>>> import numpy as np
>>> np.set_printoptions(precision=1, suppress=True, linewidth=140, legacy="1.25")
>>> def rd(a):
...     return np.round(a, 1) + 0
... 
>>> X = np.loadtxt("sample0.csv", delimiter=",")
>>> X
array([[ 0.,  3.,  1., -2., -1., -2.],
       [ 3.,  0., -3.,  1., -2.,  4.],
       [ 1., -3., -2., -1.,  4.,  0.],
       [-2.,  1., -1., -4., -1., -3.],
       [-1., -2.,  4., -1., -2., -2.],
       [-2.,  4.,  0., -3., -2., -2.]])
>>> # symmetric, so the eigenvalues are real
>>> rng = np.random.default_rng(47)
>>> z = rng.permutation(6)
>>> z
array([5, 0, 2, 4, 1, 3])
>>> M2 = X[z][:, z]
>>> M2
array([[-2., -2.,  0., -2.,  4., -3.],
       [-2.,  0.,  1., -1.,  3., -2.],
       [ 0.,  1., -2.,  4., -3., -1.],
       [-2., -1.,  4., -2., -2., -1.],
       [ 4.,  3., -3., -2.,  0.,  1.],
       [-3., -2., -1., -1.,  1., -4.]])
>>> np.trace(M2)
-10.0
>>> ev, evecs = np.linalg.eigvalsh(M2)
Traceback (most recent call last):
  File "<python-input-12>", line 1, in <module>
    ev, evecs = np.linalg.eigvalsh(M2)
    ^^^^^^^^^
ValueError: too many values to unpack (expected 2)
>>> ev, evecs = np.linalg.eigh(M2)
>>> rd(ev.sum()), np.trace(M2)
(-10.0, -10.0)
>>> rd(evecs @ np.diag(ev) @ evecs.T)
array([[-2., -2.,  0., -2.,  4., -3.],
       [-2.,  0.,  1., -1.,  3., -2.],
       [ 0.,  1., -2.,  4., -3., -1.],
       [-2., -1.,  4., -2., -2., -1.],
       [ 4.,  3., -3., -2.,  0.,  1.],
       [-3., -2., -1., -1.,  1., -4.]])
>>> (ev > 1e-8).sum(), (ev < -1e-8).sum()
(3, 3)
>>> data = np.loadtxt("layer6.csv", delimiter=",")
>>> data
array([[-15.,   7.,   9.,  -6.],
       [-28.,  12.,  20., -14.],
       [ 12.,  -6., -10.,   6.],
       [ 24., -13., -16.,   9.]])
>>> f = np.array([0, 3, 2])
>>> np.correlate(data[3], data[2], "full")
array([ 144., -318., -110.,  580., -150., -246.,  108.])
>>> np.polyval(f, data[3])
array([ 74., -37., -46.,  29.])
>>> np.convolve(data[3], f)
array([  0.,  72.,   9., -74.,  -5.,  18.])
>>> th = np.radians(60)
>>> Rm = np.eye(4)
>>> Rm[0, 0] = Rm[3, 3] = np.cos(th)
>>> Rm[0, 3], Rm[3, 0] = -np.sin(th), np.sin(th)
>>> rd(Rm)
array([[ 0.5,  0. ,  0. , -0.9],
       [ 0. ,  1. ,  0. ,  0. ],
       [ 0. ,  0. ,  1. ,  0. ],
       [ 0.9,  0. ,  0. ,  0.5]])
>>> M2 = data @ Rm.T
>>> rd(np.linalg.det(Rm)), np.trace(Rm)
(1.0, 3.0)
>>> rd(M2)
array([[ -2.3,   7. ,   9. , -16. ],
       [ -1.9,  12. ,  20. , -31.2],
       [  0.8,  -6. , -10. ,  13.4],
       [  4.2, -13. , -16. ,  25.3]])
>>> f, g = data[0], data[3]
>>> f @ f
391.0
>>> pr = (f @ g) / (f @ f) * f
>>> np.outer(f, g)
array([[-360.,  195.,  240., -135.],
       [ 168.,  -91., -112.,   63.],
       [ 216., -117., -144.,   81.],
       [-144.,   78.,   96.,  -54.]])
>>> rd((g - pr) @ f)
0.0
>>> np.linalg.matrix_rank(np.outer(f, g))
1
>>> proj = np.triu(np.array([[1, 5, 1, 2], [6, 6, 1, 5], [0, 5, 3, 7], [4, 3, 3, 9]]), 1) + np.eye(4)
>>> M2 = proj @ data @ np.linalg.inv(proj)
>>> rd(np.linalg.det(M2))
-12.0
>>> np.linalg.matrix_rank(M2)
4
>>> proj @ data - data @ proj
array([[ -80.,  103.,   66., -114.],
       [ 132.,   69.,  -74.,  -93.],
       [ 168., -151., -118.,  139.],
       [   0., -120.,  -11.,  129.]])
>>> rd(np.poly(M2))
array([  1.,   4.,  -1., -16., -12.])
>>> mat = np.load("mat.npy")
>>> mat
array([[ 4, -6,  2,  0,  0,  0],
       [-2, -6,  6,  0,  0,  0],
       [ 2,  2,  0,  0,  0,  0],
       [ 2, -3,  1,  4, -6,  2],
       [-1, -3,  3, -2, -6,  6],
       [ 1,  1,  0,  2,  2,  0]])
>>> f = np.array([1, 3, 5])
>>> np.polyval(f, mat[4])
array([ 3,  5, 23,  3, 23, 59])
>>> np.correlate(mat[4], mat[1], "full")
array([  0,   0,   0,  -6, -12,  38, -24, -30,  76, -24, -12])
>>> Q, Rm = np.linalg.qr(mat)
>>> np.trace(Q @ Q.T)
6.0
>>> rd(Q.T @ Q)
array([[1., 0., 0., 0., 0., 0.],
       [0., 1., 0., 0., 0., 0.],
       [0., 0., 1., 0., 0., 0.],
       [0., 0., 0., 1., 0., 0.],
       [0., 0., 0., 0., 1., 0.],
       [0., 0., 0., 0., 0., 1.]])
>>> Q, evecs = np.linalg.qr(mat[:, :5])[0], np.linalg.qr(mat[:, 5:])[0]
>>> s = np.linalg.svd(Q.T @ evecs, compute_uv=False)
>>> rd(s)
array([0.9])
>>> rd(np.linalg.norm(Q @ Q.T - evecs @ evecs.T, 2))
1.0
>>> M = np.load("out12.npy")
>>> M
array([[-6.3, -0.5,  6.4,  4.9, -3.4,  6.7,  0. , -5.1],
       [ 3. ,  6.4, -5.9, -3. ,  4.1, -7.3,  0.4, -1.1],
       [-6.3, -0.1,  6.2,  5.9, -3.9,  6.3, -0.5, -5.3],
       [ 6.9, -1. , -5.7, -5.7,  3.8, -6.7,  0.4,  6.8],
       [ 4.2, -1.3, -4.2, -3.7,  2.4, -4.3,  0.4,  4.5],
       [-2.6, -6.4,  5.4,  3.3, -4. ,  7.2, -0.3,  1.2],
       [-2.5, -6.6,  6.1,  3.8, -4. ,  7.2, -0.2,  1.2],
       [ 4. ,  4.9, -5.7, -3.4,  4.4, -7.1,  0.2,  0.1],
       [-5.8, -0.3,  6. ,  5.3, -3.1,  6.9, -0.7, -4.9],
       [ 0.4,  4. , -2.4, -0.6,  1.3, -2.5,  0.2, -2.8],
       [-3.6, -4.8,  5.6,  4.1, -4.4,  7.1, -0.6, -1. ],
       [-0.4, -4. ,  1.8, -0.1, -2.1,  2. , -0.2,  2.7],
       [-4.4, -3. ,  5.9,  4.2, -3.9,  6.5, -0.4, -2.1],
       [ 3.2, -2.1, -1.8, -2. ,  0.4, -1.9, -0.6,  3.4],
       [-0.5,  4.5, -2.1,  0. ,  1.5, -2.6,  0.3, -3.7],
       [-1.3,  3.1, -0.2,  1.3,  0.5,  0.1, -0.2, -3.6],
       [ 0.7,  4.1, -1.7, -0.4,  1.9, -2.6, -0.2, -2.6],
       [ 1.4, -0.5, -1.9, -2.2,  1.4, -2.5,  0.3,  2.7],
       [-0.7,  5.5, -1.9,  0.1,  1.8, -2.7,  0.4, -4.6],
       [-3.1, -6.8,  5.7,  3.1, -4.5,  6.9, -0.2,  1.3],
       [ 2.3, -1.9, -1.7, -2.4,  1. , -2.1,  0.2,  3.8],
       [ 4.5,  3.2, -5.8, -4.1,  3.6, -7.3,  0.4,  1.6],
       [-3.6,  1.7,  2. ,  2.8, -1. ,  1.9,  0.1, -3.9],
       [-3. ,  1.7,  2. ,  2.4, -1.2,  2.1, -0.2, -3.8],
       [-5.6, -0.3,  6.3,  4.6, -3.5,  6.3, -0.6, -5.3],
       [ 1.8,  5.2, -3.5, -1.7,  2.6, -4.8,  0.5, -1.4],
       [-0.9, -6.8,  3.9,  1.7, -3.1,  5.2, -0.1,  3.6],
       [-2.8, -2. ,  3.6,  3. , -3. ,  5. , -1. , -1.5]])
>>> f = np.array([-2, 6, 6])
>>> rd(np.cross(M[0, :3], M[20, :3]))
array([13. ,  4. , 13.1])
>>> left, s, vt = np.linalg.svd(M, full_matrices=False)
>>> rd(np.sqrt((s ** 2).sum())), rd(np.linalg.norm(M))
(54.9, 54.9)
>>> rd(vt @ vt.T)
array([[1., 0., 0., 0., 0., 0., 0., 0.],
       [0., 1., 0., 0., 0., 0., 0., 0.],
       [0., 0., 1., 0., 0., 0., 0., 0.],
       [0., 0., 0., 1., 0., 0., 0., 0.],
       [0., 0., 0., 0., 1., 0., 0., 0.],
       [0., 0., 0., 0., 0., 1., 0., 0.],
       [0., 0., 0., 0., 0., 0., 1., 0.],
       [0., 0., 0., 0., 0., 0., 0., 1.]])
>>> rd(s / s[0])
array([1. , 0.5, 0. , 0. , 0. , 0. , 0. , 0. ])
>>> left.shape, s.shape, vt.shape
((28, 8), (8,), (8, 8))
>>> np.abs(left[:, 0]).round(6).argmax()
3
>>> rd(np.cumsum(s ** 2) / np.sum(s ** 2))
array([0.8, 1. , 1. , 1. , 1. , 1. , 1. , 1. ])
>>> rd(left.T @ M @ vt.T)
array([[48.9,  0. ,  0. ,  0. ,  0. ,  0. ,  0. ,  0. ],
       [ 0. , 24.8,  0. ,  0. ,  0. ,  0. ,  0. ,  0. ],
       [ 0. ,  0. ,  2.3,  0. ,  0. ,  0. ,  0. ,  0. ],
       [ 0. ,  0. ,  0. ,  1.7,  0. ,  0. ,  0. ,  0. ],
       [ 0. ,  0. ,  0. ,  0. ,  1.4,  0. ,  0. ,  0. ],
       [ 0. ,  0. ,  0. ,  0. ,  0. ,  1.3,  0. ,  0. ],
       [ 0. ,  0. ,  0. ,  0. ,  0. ,  0. ,  1.2,  0. ],
       [ 0. ,  0. ,  0. ,  0. ,  0. ,  0. ,  0. ,  0.9]])
>>> rd(left.T @ left)
array([[1., 0., 0., 0., 0., 0., 0., 0.],
       [0., 1., 0., 0., 0., 0., 0., 0.],
       [0., 0., 1., 0., 0., 0., 0., 0.],
       [0., 0., 0., 1., 0., 0., 0., 0.],
       [0., 0., 0., 0., 1., 0., 0., 0.],
       [0., 0., 0., 0., 0., 1., 0., 0.],
       [0., 0., 0., 0., 0., 0., 1., 0.],
       [0., 0., 0., 0., 0., 0., 0., 1.]])
